% python3 -q
>>> import numpy as np
>>> import numpy.linalg as la
>>> np.set_printoptions(precision=3, suppress=True, linewidth=120)
>>> mat = np.abs(np.array([[7, 6, 8, 4], [6, 5, 7, 8], [2, 0, 5, 4], [5, 1, 3, 4]])) + np.eye(4)
>>> mat = mat / mat.sum(axis=1, keepdims=True)
>>> mat
array([[0.308, 0.231, 0.308, 0.154],
       [0.222, 0.222, 0.259, 0.296],
       [0.167, 0.   , 0.5  , 0.333],
       [0.357, 0.071, 0.214, 0.357]])
>>> vec = np.array([2, 3, 0, 2])
>>> y = mat @ vec
>>> y
array([1.615, 1.704, 1.   , 1.643])
>>> np.round(la.solve(mat, mat[:, 0]), 3) + 0
array([1., 0., 0., 0.])
>>> np.round(la.solve(mat, y), 3) + 0
array([2., 3., 0., 2.])
>>> M2 = np.array([[1, 1], [1, 0]])
>>> W2 = np.kron(M2, mat)
>>> la.matrix_rank(W2)
np.int64(8)
>>> np.round(la.norm(W2, 2), 3), round(la.norm(M2, 2) * la.norm(mat, 2), 3)
(np.float64(1.687), np.float64(1.687))
>>> O, vecs = la.qr(mat[:, :2])[0], la.qr(mat[:, 2:])[0]
>>> sigma = la.svd(O.T @ vecs, compute_uv=False)
>>> (sigma > 0.9).sum()
np.int64(1)
>>> np.degrees(np.arccos(sigma.clip(0, 1)))
array([21.802, 78.657])
>>> mat.sum(axis=1)
array([1., 1., 1., 1.])
>>> la.matrix_power(mat, 100)
array([[0.265, 0.105, 0.341, 0.289],
       [0.265, 0.105, 0.341, 0.289],
       [0.265, 0.105, 0.341, 0.289],
       [0.265, 0.105, 0.341, 0.289]])
>>> np.sort(np.abs(la.eigvals(mat)))[::-1]
array([1.   , 0.222, 0.165, 0.165])
>>> p = np.eye(4)[2]
>>> for _ in range(4):
...     p = p @ mat
...     print(p.round(3))
... 
[0.167 0.    0.5   0.333]
[0.254 0.062 0.373 0.311]
[0.265 0.095 0.347 0.293]
[0.265 0.103 0.343 0.289]
